In [1]: import numpy as np

In [2]: np.set_printoptions(suppress=True, linewidth=140)

In [3]: rd = lambda a: np.round(a, 2) + 0

In [4]: Q, _ = np.linalg.qr(np.array([[-0.5, -0.4, 0.0],
   ...:     [0.6, 0.3, 0.4],
   ...:     [-0.8, 0.5, -0.2],
   ...:     [-0.7, -1.3, 0.3],
   ...:     [-0.9, -0.3, 0.3],
   ...:     [-0.5, -1.0, 1.8]]))

In [5]: F = Q @ Q.T

In [6]: rd(F)
Out[6]: 
array([[ 0.12, -0.17,  0.07,  0.24,  0.13, -0.01],
       [-0.17,  0.29, -0.13, -0.29, -0.16,  0.22],
       [ 0.07, -0.13,  0.67, -0.24,  0.37, -0.03],
       [ 0.24, -0.29, -0.24,  0.69,  0.09,  0.08],
       [ 0.13, -0.16,  0.37,  0.09,  0.32,  0.17],
       [-0.01,  0.22, -0.03,  0.08,  0.17,  0.91]])

In [7]: rng = np.random.default_rng(50)

In [8]: lab = rng.permutation(6)

In [9]: lab
Out[9]: array([2, 4, 3, 0, 1, 5])

In [10]: other = F[lab][:, lab]

In [11]: rd(other)
Out[11]: 
array([[ 0.67,  0.37, -0.24,  0.07, -0.13, -0.03],
       [ 0.37,  0.32,  0.09,  0.13, -0.16,  0.17],
       [-0.24,  0.09,  0.69,  0.24, -0.29,  0.08],
       [ 0.07,  0.13,  0.24,  0.12, -0.17, -0.01],
       [-0.13, -0.16, -0.29, -0.17,  0.29,  0.22],
       [-0.03,  0.17,  0.08, -0.01,  0.22,  0.91]])

In [12]: np.allclose(other, F)
Out[12]: False

In [13]: rd(np.sort(np.abs(np.linalg.eigvals(other))))
Out[13]: array([0., 0., 0., 1., 1., 1.])

In [14]: rd(np.sort(np.abs(np.linalg.eigvals(other))))
Out[14]: array([0., 0., 0., 1., 1., 1.])

In [15]: rd(np.linalg.det(other))
Out[15]: np.float64(0.0)

In [16]: np.allclose(other @ other.T, other.T @ other)
Out[16]: True

In [17]: rd(np.linalg.matrix_power(other, 3))
Out[17]: 
array([[ 0.67,  0.37, -0.24,  0.07, -0.13, -0.03],
       [ 0.37,  0.32,  0.09,  0.13, -0.16,  0.17],
       [-0.24,  0.09,  0.69,  0.24, -0.29,  0.08],
       [ 0.07,  0.13,  0.24,  0.12, -0.17, -0.01],
       [-0.13, -0.16, -0.29, -0.17,  0.29,  0.22],
       [-0.03,  0.17,  0.08, -0.01,  0.22,  0.91]])

In [18]: rd(other @ other)
Out[18]: 
array([[ 0.67,  0.37, -0.24,  0.07, -0.13, -0.03],
       [ 0.37,  0.32,  0.09,  0.13, -0.16,  0.17],
       [-0.24,  0.09,  0.69,  0.24, -0.29,  0.08],
       [ 0.07,  0.13,  0.24,  0.12, -0.17, -0.01],
       [-0.13, -0.16, -0.29, -0.17,  0.29,  0.22],
       [-0.03,  0.17,  0.08, -0.01,  0.22,  0.91]])

In [19]: rd((other + other.T) / 2)
Out[19]: 
array([[ 0.67,  0.37, -0.24,  0.07, -0.13, -0.03],
       [ 0.37,  0.32,  0.09,  0.13, -0.16,  0.17],
       [-0.24,  0.09,  0.69,  0.24, -0.29,  0.08],
       [ 0.07,  0.13,  0.24,  0.12, -0.17, -0.01],
       [-0.13, -0.16, -0.29, -0.17,  0.29,  0.22],
       [-0.03,  0.17,  0.08, -0.01,  0.22,  0.91]])

In [20]: x = np.array([-4, -4, 0, -4, -4, -1])

In [21]: h1 = np.maximum(F @ x, 0)

In [22]: rd(np.maximum(F @ x, 0) - np.maximum(-F @ x, 0))
Out[22]: array([-1.26,  1.12, -0.25, -2.96, -1.74, -2.72])

In [23]: np.flatnonzero(h1 > 1e-9)
Out[23]: array([1])

In [24]: rd(F * (h1 > 1e-9)[:, None])
Out[24]: 
array([[ 0.  ,  0.  ,  0.  ,  0.  ,  0.  ,  0.  ],
       [-0.17,  0.29, -0.13, -0.29, -0.16,  0.22],
       [ 0.  ,  0.  ,  0.  ,  0.  ,  0.  ,  0.  ],
       [ 0.  ,  0.  ,  0.  ,  0.  ,  0.  ,  0.  ],
       [ 0.  ,  0.  ,  0.  ,  0.  ,  0.  ,  0.  ],
       [ 0.  ,  0.  ,  0.  ,  0.  ,  0.  ,  0.  ]])
